$ ipython --no-banner

In [1]: import numpy as np

In [2]: from numpy import linalg as LA

In [3]: np.set_printoptions(suppress=True, linewidth=100)

In [4]: rd = lambda a: np.round(a, 1) + 0

In [5]: arr = np.loadtxt("dump.csv", delimiter=",")

In [6]: arr
Out[6]: 
array([[ 0., -1.,  5.],
       [ 1.,  0., -3.],
       [-5.,  3.,  0.]])

In [7]: left, sigma, VT = LA.svd(arr, full_matrices=False)

In [8]: rd(left.T @ left)
Out[8]: 
array([[1., 0., 0.],
       [0., 1., 0.],
       [0., 0., 1.]])

In [9]: rd(np.sqrt((sigma ** 2).sum())), rd(LA.norm(arr))
Out[9]: (np.float64(8.4), np.float64(8.4))

In [10]: np.allclose(left * sigma @ VT, arr)
Out[10]: True

In [11]: rd(np.cumsum(sigma ** 2) / np.sum(sigma ** 2))
Out[11]: array([0.5, 1. , 1. ])

In [12]: rd(sigma)
Out[12]: array([5.9, 5.9, 0. ])

In [13]: left.shape, sigma.shape, VT.shape
Out[13]: ((3, 3), (3,), (3, 3))

In [14]: rd(VT @ VT.T)
Out[14]: 
array([[1., 0., 0.],
       [0., 1., 0.],
       [0., 0., 1.]])

In [15]: rd(left.T @ arr @ VT.T)
Out[15]: 
array([[5.9, 0. , 0. ],
       [0. , 5.9, 0. ],
       [0. , 0. , 0. ]])

In [16]: x0 = np.array([-1, -9, -4])

In [17]: h = np.maximum(arr @ x0, 0)

In [18]: np.maximum(arr @ x0, 0) - np.maximum(-arr @ x0, 0)
Out[18]: array([-11.,  11., -22.])

In [19]: rd(np.tanh(arr @ x0))
Out[19]: array([-1.,  1., -1.])

In [20]: np.flatnonzero(h > 1e-9)
Out[20]: array([1])

In [21]: (arr - arr.T) / 2
Out[21]: 
array([[ 0., -1.,  5.],
       [ 1.,  0., -3.],
       [-5.,  3.,  0.]])

In [22]: (arr + arr.T) / 2
Out[22]: 
array([[0., 0., 0.],
       [0., 0., 0.],
       [0., 0., 0.]])

In [23]: LA.determinant(arr)
Traceback (most recent call last):
  Cell In[23], line 1
    LA.determinant(arr)
AttributeError: module 'numpy.linalg' has no attribute 'determinant'


In [24]: rd(np.sort(np.abs(LA.eigvals(arr))))
Out[24]: array([0. , 5.9, 5.9])

In [25]: np.allclose(arr, arr.T)
Out[25]: False

In [26]: Y = np.array([[2, 2], [4, 3]])

In [27]: Z = np.kron(Y, arr)

In [28]: Z
Out[28]: 
array([[  0.,  -2.,  10.,   0.,  -2.,  10.],
       [  2.,   0.,  -6.,   2.,   0.,  -6.],
       [-10.,   6.,   0., -10.,   6.,   0.],
       [  0.,  -4.,  20.,   0.,  -3.,  15.],
       [  4.,   0., -12.,   3.,   0.,  -9.],
       [-20.,  12.,   0., -15.,   9.,   0.]])

In [29]: LA.matrix_rank(Z)
Out[29]: np.int64(4)

In [30]: M = np.loadtxt("out10.csv", delimiter=",")

In [31]: M
Out[31]: 
array([[ 1.7,  1.1, -5.3,  0.9,  2.8,  1. ,  6.4],
       [ 1.3,  1.1, -5.1,  0.8,  2.7,  0.6,  6.5],
       [-1.3, -1. ,  4. , -0.9, -2. , -0.7, -4.8],
       [-1.6, -1.2,  5.2, -0.9, -2.9, -0.8, -6.6],
       [ 1. ,  0.3, -2.5,  0.5,  1.5,  0.4,  3.2],
       [ 0.8,  0.7, -2.6,  0.4,  1.5,  0.3,  3.1],
       [ 1. ,  0.7, -2.8,  0.5,  1.3,  0.3,  3.4],
       [ 1.4,  1. , -3.9,  0.6,  2.1,  0.8,  4.9],
       [ 1.6,  1.2, -5.2,  0.7,  2.7,  0.9,  6.4],
       [ 1.7,  1.2, -5.1,  0.8,  2.8,  1. ,  6.3]])

In [32]: Y = np.c_[M[:, :1] @ np.array([[2]]), np.array([1, -1, -2, -2, 2, 0, -1, -2, 2, 0])]

In [33]: Y
Out[33]: 
array([[ 3.4,  1. ],
       [ 2.6, -1. ],
       [-2.6, -2. ],
       [-3.2, -2. ],
       [ 2. ,  2. ],
       [ 1.6,  0. ],
       [ 2. , -1. ],
       [ 2.8, -2. ],
       [ 3.2,  2. ],
       [ 3.4,  0. ]])

In [34]: LA.matrix_rank(Y)
Out[34]: np.int64(2)

In [35]: rd(LA.norm(LA.qr(M)[0].T @ Y, axis=0) ** 2 / ((Y ** 2).sum(axis=0) + 1e-12))
Out[35]: array([1. , 0.5])

In [36]: LA.matrix_rank(np.c_[M, Y])
Out[36]: np.int64(8)

In [37]: LA.matrix_rank(M, rtol=0.1)
Out[37]: np.int64(1)

In [38]: round(np.log10(LA.cond(M)))
Out[38]: 2

In [39]: left, sigma, VT = LA.svd(M)

In [40]: np.argmax(sigma[:-1] / (sigma[1:] + 1e-6)) + 1
Out[40]: np.int64(1)

In [41]: rd(sigma)
Out[41]: array([23.7,  0.6,  0.4,  0.4,  0.3,  0.2,  0.2])

In [42]: Y = left[:, :1] @ np.diag(sigma[:1]) @ VT[:1]

In [43]: rd(LA.norm(M - Y, 2)), rd(sigma[1])
Out[43]: (np.float64(0.6), np.float64(0.6))

In [44]: LA.matrix_rank(Y)
Out[44]: np.int64(1)

In [45]: rd(Y)
Out[45]: 
array([[ 1.7,  1.2, -5.2,  0.9,  2.8,  0.9,  6.5],
       [ 1.6,  1.2, -5.1,  0.8,  2.7,  0.8,  6.3],
       [-1.2, -0.9,  3.9, -0.7, -2.1, -0.7, -4.9],
       [-1.7, -1.2,  5.3, -0.9, -2.8, -0.9, -6.5],
       [ 0.8,  0.6, -2.6,  0.4,  1.4,  0.4,  3.2],
       [ 0.8,  0.6, -2.6,  0.4,  1.4,  0.4,  3.2],
       [ 0.9,  0.6, -2.7,  0.5,  1.5,  0.5,  3.4],
       [ 1.3,  0.9, -4. ,  0.7,  2.1,  0.7,  4.9],
       [ 1.6,  1.2, -5.2,  0.9,  2.8,  0.9,  6.4],
       [ 1.6,  1.2, -5.1,  0.8,  2.7,  0.8,  6.3]])

In [46]: rd(LA.norm(M - Y) / LA.norm(M))
Out[46]: np.float64(0.0)

In [47]: x0 = np.array([7, 3, -6, 1, 2, 3, 1])

In [48]: y = M @ x0

In [49]: rd(LA.pinv(M) @ M)
Out[49]: 
array([[1., 0., 0., 0., 0., 0., 0.],
       [0., 1., 0., 0., 0., 0., 0.],
       [0., 0., 1., 0., 0., 0., 0.],
       [0., 0., 0., 1., 0., 0., 0.],
       [0., 0., 0., 0., 1., 0., 0.],
       [0., 0., 0., 0., 0., 1., 0.],
       [0., 0., 0., 0., 0., 0., 1.]])

In [50]: rd(y)
Out[50]: array([ 62.9,  57.5, -47.9, -61.7,  30.8,  30.7,  33.3,  48.3,  61.2,  61.8])

In [51]: rd(LA.lstsq(M, y)[0])
Out[51]: array([ 7.,  3., -6.,  1.,  2.,  3.,  1.])

In [52]: rng = np.random.default_rng(141)

In [53]: y = y + 0.1 * rng.normal(size=10)

In [54]: rd(y)
Out[54]: array([ 62.8,  57.7, -47.9, -61.8,  30.7,  30.6,  33.3,  48.4,  61.1,  61.8])

In [55]: b, *_ = LA.lstsq(M, y)

In [56]: b.round()
Out[56]: array([ 7.,  3., -5.,  1.,  2.,  3.,  2.])

In [57]: rd(M.T @ (y - M @ b))
Out[57]: array([0., 0., 0., 0., 0., 0., 0.])

In [58]: [round(float(LA.norm(LA.solve(M.T @ M + lam * np.eye(7), M.T @ y))), 2) for lam in (0, 1, 10, 100)]
Out[58]: [10.1, 7.01, 6.71, 5.8]

In [59]: P = M @ LA.solve(M.T @ M, M.T)

In [60]: rd(P @ M[:, 4])
Out[60]: array([ 2.8,  2.7, -2. , -2.9,  1.5,  1.5,  1.3,  2.1,  2.7,  2.8])

In [61]: np.allclose(P @ P, P)
Out[61]: True

In [62]: rd(P)
Out[62]: 
array([[ 0.6,  0. , -0.2,  0.1,  0.2,  0. , -0.1, -0.2,  0.3,  0.2],
       [ 0. ,  0.8,  0. , -0.3,  0. , -0.1,  0. , -0.2,  0.2, -0.1],
       [-0.2,  0. ,  0.8,  0.1,  0.1,  0. , -0.1,  0. ,  0.2,  0. ],
       [ 0.1, -0.3,  0.1,  0.5, -0.1, -0.1,  0.1, -0.2,  0.1, -0.2],
       [ 0.2,  0. ,  0.1, -0.1,  0.9,  0. ,  0.1,  0. , -0.1,  0. ],
       [ 0. , -0.1,  0. , -0.1,  0. ,  0.9,  0.1, -0.1,  0. ,  0.1],
       [-0.1,  0. , -0.1,  0.1,  0.1,  0.1,  0.9,  0.1,  0.2, -0.2],
       [-0.2, -0.2,  0. , -0.2,  0. , -0.1,  0.1,  0.6,  0.1,  0.3],
       [ 0.3,  0.2,  0.2,  0.1, -0.1,  0. ,  0.2,  0.1,  0.5,  0.2],
       [ 0.2, -0.1,  0. , -0.2,  0. ,  0.1, -0.2,  0.3,  0.2,  0.3]])

In [63]: m1 = np.array([[6, 9, 8, 4, 7, 4, 4, 9],
    ...:     [0, 8, 4, 1, 3, 5, 0, 0],
    ...:     [0, 0, 1, 3, 8, 2, 0, 9],
    ...:     [0, 0, 0, 2, 6, 5, 7, 2],
    ...:     [0, 0, 0, 0, 6, 0, 8, 0],
    ...:     [0, 0, 0, 0, 0, 3, 3, 2],
    ...:     [0, 0, 0, 0, 0, 0, 7, 5],
    ...:     [0, 0, 0, 0, 0, 0, 0, 8]])

In [64]: LA.matrix_rank(m1 - m1[0, 0] * np.eye(8))
Out[64]: np.int64(7)

In [65]: rd(np.sort(LA.eigvals(m1)))
Out[65]: array([1., 2., 3., 6., 6., 7., 8., 8.])

In [66]: np.prod(np.diag(m1)), rd(LA.det(m1))
Out[66]: (np.int64(96768), np.float64(96768.0))

In [67]: m1 @ m1
Out[67]: 
array([[ 36, 126,  92,  65, 199, 117, 148, 234],
       [  0,  64,  36,  22,  80,  68,  46,  48],
       [  0,   0,   1,   9,  74,  23,  91,  91],
       [  0,   0,   0,   4,  48,  25, 126,  65],
       [  0,   0,   0,   0,  36,   0, 104,  40],
       [  0,   0,   0,   0,   0,   9,  30,  37],
       [  0,   0,   0,   0,   0,   0,  49,  75],
       [  0,   0,   0,   0,   0,   0,   0,  64]])

In [68]: Y = LA.inv(m1)

In [69]: rd(LA.cond(m1))
Out[69]: np.float64(93.4)

In [70]: rd(LA.det(m1) * LA.det(Y))
Out[70]: np.float64(1.0)

In [71]: labels = rng.permutation(8)

In [72]: labels
Out[72]: array([5, 0, 3, 7, 4, 1, 6, 2])

In [73]: Y = m1[labels][:, labels]

In [74]: rd(LA.det(Y)), rd(LA.det(m1[labels]))
Out[74]: (np.float64(96768.0), np.float64(96768.0))

In [75]: Y
Out[75]: 
array([[3, 0, 0, 2, 0, 0, 3, 0],
       [4, 6, 4, 9, 7, 9, 4, 8],
       [5, 0, 2, 2, 6, 0, 7, 0],
       [0, 0, 0, 8, 0, 0, 0, 0],
       [0, 0, 0, 0, 6, 0, 8, 0],
       [5, 0, 1, 0, 3, 8, 0, 4],
       [0, 0, 0, 5, 0, 0, 7, 0],
       [2, 0, 3, 9, 8, 0, 0, 1]])

In [76]: np.trace(Y)
Out[76]: np.int64(41)

In [77]: np.allclose(Y, m1)
Out[77]: False

In [78]: np.diag(Y)
Out[78]: array([3, 6, 2, 8, 6, 8, 7, 1])

In [79]: w1 = np.array([[0, 1, -6, -9, -9],
    ...:     [7, 8, 7, 3, -1],
    ...:     [-7, -6, -8, 6, 8],
    ...:     [9, -4, -4, -2, 1],
    ...:     [7, -9, 9, 5, -9],
    ...:     [-9, 2, -6, -1, 3],
    ...:     [-7, -6, -3, -8, 5],
    ...:     [6, 7, 0, 2, -9]])

In [80]: b = np.array([-3, -1, 3, 0, 3])

In [81]: H = np.maximum(m1 @ w1 + b, 0)

In [82]: H
Out[82]: 
array([[ 79,   0,   0,  30,   0],
       [ 10,  18,  20,  56,  16],
       [109,   0,  43,  56,   0],
       [  0,   0,   0,   0,   0],
       [  0,   0,  33,   0,   0],
       [  0,   1,   0,   0,   9],
       [  0,   0,   0,   0,   0],
       [ 45,  55,   3,  16,   0]])

In [83]: (H > 0).astype(int)
Out[83]: 
array([[1, 0, 0, 1, 0],
       [1, 1, 1, 1, 1],
       [1, 0, 1, 1, 0],
       [0, 0, 0, 0, 0],
       [0, 0, 1, 0, 0],
       [0, 1, 0, 0, 1],
       [0, 0, 0, 0, 0],
       [1, 1, 1, 1, 0]])

In [84]: Z = np.array([[0, 5, 9], [0, 0, 7], [8, 4, 7], [8, 5, 7], [7, 3, 3]])

In [85]: H @ Z
Out[85]: 
array([[ 240,  545,  921],
       [ 720,  458,  796],
       [ 792,  997, 1674],
       [   0,    0,    0],
       [ 264,  132,  231],
       [  63,   27,   34],
       [   0,    0,    0],
       [ 152,  317,  923]])

In [86]: w1 @ Z
Out[86]: 
array([[-183,  -96, -125],
       [  73,   75,  186],
       [  40,  -13,  -95],
       [ -41,   22,   14],
       [  49,   69,   71],
       [ -35,  -65, -107],
       [ -53,  -72, -167],
       [ -47,   13,   90]])

In [87]: X = np.loadtxt("sample0.csv", delimiter=",")

In [88]: X
Out[88]: 
array([[2., 0., 2., 6., 4., 6., 0., 0.],
       [0., 0., 0., 0., 0., 0., 3., 9.],
       [9., 0., 1., 0., 8., 8., 0., 0.],
       [2., 0., 5., 4., 8., 3., 0., 0.],
       [6., 0., 9., 0., 0., 3., 0., 0.],
       [0., 0., 1., 3., 2., 6., 0., 0.],
       [0., 7., 0., 0., 0., 0., 8., 0.],
       [0., 8., 0., 0., 0., 0., 3., 7.]])

In [89]: # splits into 2 blocks

In [90]: x0 = np.array([2, 1, 3, -3, -2, -3, 3, -1])

In [91]: y = X @ x0

In [92]: y
Out[92]: array([-34.,   0., -19., -18.,  30., -28.,  31.,  10.])

In [93]: rd(LA.solve(X, 4 * y))
Out[93]: array([  8.,   4.,  12., -12.,  -8., -12.,  12.,  -4.])

In [94]: feats = np.load("m.npy")

In [95]: feats
Out[95]: 
array([[ 3.3, -2. , -2. , -1. ,  3. ,  1. ,  1. ],
       [-3. ,  3.3,  2. ,  0. ,  3. , -3. ,  3. ],
       [ 2. , -3. ,  0.3, -1. , -3. ,  3. ,  2. ],
       [ 2. , -2. ,  1. , -2.7, -2. ,  0. , -1. ],
       [ 0. , -1. ,  1. , -1. ,  3.3, -2. , -2. ],
       [ 1. , -3. ,  1. ,  2. ,  0. ,  1.3,  0. ],
       [ 3. , -2. , -2. , -1. ,  3. ,  1. ,  1.3]])

In [96]: rd(LA.det(feats))
Out[96]: np.float64(348.0)

In [97]: np.allclose(feats @ feats.T, feats.T @ feats)
Out[97]: False

In [98]: np.trace(feats)
Out[98]: np.float64(10.1)

In [99]: assert feats == feats.T
Traceback (most recent call last):
  Cell In[99], line 1
    assert feats == feats.T
ValueError: The truth value of an array with more than one element is ambiguous. Use a.any() or a.all()


In [100]: f = np.array([2, 2, 1, 1, 1, 1, 1])

In [101]: Y = feats + np.outer(f, np.eye(7)[0])

In [102]: LA.matrix_rank(LA.inv(Y) - LA.inv(feats), tol=1e-8)
Out[102]: np.int64(1)

In [103]: Q, vecs = LA.qr(feats[:, :5])[0], LA.qr(feats[:, 5:])[0]

In [104]: sigma = LA.svd(Q.T @ vecs, compute_uv=False)

In [105]: rd(sigma)
Out[105]: array([1. , 0.5])

In [106]: rd(np.degrees(np.arccos(sigma.clip(0, 1))))
Out[106]: array([ 2. , 59.8])

In [107]: (sigma > 0.9).sum()
Out[107]: np.int64(1)

In [108]: rd(LA.norm(Q @ Q.T - vecs @ vecs.T, 2))
Out[108]: np.float64(1.0)

In [109]: Z = np.array([[0.4, -0.3, 1.6, 1.6, 1.5, -1.3],
     ...:     [-0.9, -0.5, -0.8, 0.2, 1.4, -1.3],
     ...:     [0.0, 0.6, 0.3, -0.6, -0.7, 1.2]])

In [110]: A = np.array([[2, 4, 3],
     ...:     [3, 1, 1],
     ...:     [5, 5, 5],
     ...:     [2, 3, 3],
     ...:     [5, 0, 4],
     ...:     [5, 0, 5],
     ...:     [4, 3, 2],
     ...:     [4, 1, 3],
     ...:     [4, 3, 1],
     ...:     [5, 3, 5],
     ...:     [1, 4, 3],
     ...:     [1, 0, 4],
     ...:     [4, 0, 1],
     ...:     [3, 2, 2],
     ...:     [3, 2, 0],
     ...:     [4, 5, 0],
     ...:     [4, 1, 4],
     ...:     [4, 3, 1],
     ...:     [1, 1, 0],
     ...:     [5, 5, 4],
     ...:     [3, 5, 5],
     ...:     [0, 0, 0],
     ...:     [4, 3, 2],
     ...:     [4, 3, 5],
     ...:     [3, 2, 2],
     ...:     [3, 0, 0],
     ...:     [3, 1, 5],
     ...:     [5, 3, 3],
     ...:     [5, 5, 2],
     ...:     [1, 0, 0],
     ...:     [5, 0, 4],
     ...:     [0, 5, 3],
     ...:     [2, 3, 0]]) @ Z + 0.3 * rng.normal(size=(33, 6))

In [111]: rd(A)
Out[111]: 
array([[ -2.5,  -0.8,   0.8,   1.6,   6.6,  -4.1],
       [  0.6,  -0.4,   4.1,   5. ,   4.9,  -4. ],
       [ -2.8,  -1.6,   5.3,   6. ,  11.3,  -7.3],
       [ -1.8,  -0.1,   1.6,   1.9,   4.6,  -2.8],
       [  1.8,   0.6,   9.5,   6. ,   4.5,  -2.2],
       [  2.4,   1.7,   9.3,   4.9,   4.2,  -0.1],
       [ -1.2,  -1.6,   4.5,   5.7,   8.9,  -6.8],
       [  1. ,   0.1,   7. ,   4.4,   5.4,  -2.7],
       [ -1.3,  -2.2,   3.9,   6.2,   8.5,  -8. ],
       [ -0.6,   0.2,   6.8,   5.6,   8. ,  -4.4],
       [ -3. ,  -0.5,  -0.8,   0.8,   4.3,  -2.6],
       [  0.4,   1.8,   2.1,  -0.9,  -1.8,   3.4],
       [  1.3,  -0.7,   6.9,   6. ,   5.3,  -4.1],
       [ -0.9,  -0.3,   4. ,   4.4,   6.2,  -4.2],
       [ -0.7,  -1.9,   3.2,   5.1,   7.1,  -7.1],
       [ -3.1,  -3.7,   2. ,   7. ,  13.5, -11.4],
       [  0. ,   0.6,   5.8,   4.3,   4.7,  -1.9],
       [ -0.4,  -1.8,   3.9,   6.6,  10.4,  -8. ],
       [ -0.6,  -0.5,   1. ,   1.7,   2.9,  -2. ],
       [ -2.5,  -1.9,   4.9,   6.1,  11.3,  -8.3],
       [ -3.7,   0.1,   2.6,   2.7,   7.6,  -4.1],
       [  0.2,   0.3,   0.4,   0.2,   0.1,  -0.1],
       [ -1.5,  -1.2,   4.9,   5.4,   8.4,  -6.5],
       [ -1.1,   0.1,   5. ,   3.9,   6.5,  -3.5],
       [ -0.3,  -0.9,   3.7,   4.5,   6. ,  -4. ],
       [  1.1,  -1.1,   4.7,   4.7,   4.6,  -4.3],
       [ -0.1,   1.7,   5.4,   1.9,   2.3,   0.9],
       [ -0.8,  -1. ,   6.9,   6.3,   9.8,  -7.3],
       [ -2.8,  -3.9,   5.2,   7.6,  13.5, -10.5],
       [  0.2,  -0.6,   1.5,   2.4,   1.5,  -1.7],
       [  2.1,   1.5,   9.5,   5.7,   4.6,  -2.2],
       [ -4.7,  -0.8,  -2.9,  -0.9,   5. ,  -2.6],
       [ -1.9,  -1.8,   0.7,   3.8,   7.2,  -6.8]])

In [112]: cen = A - A.mean(axis=0)

In [113]: vecs = LA.svd(cen)[2][:3]

In [114]: Y = cen - cen @ vecs.T @ vecs

In [115]: LA.norm(Y, axis=1).round(6).argmax()
Out[115]: np.int64(17)

In [116]: rd(Y.std(axis=0))
Out[116]: array([0.2, 0.3, 0.2, 0.2, 0.2, 0.2])

In [117]: rd((cen @ vecs.T).std(axis=0))
Out[117]: array([5.1, 3.4, 1.2])
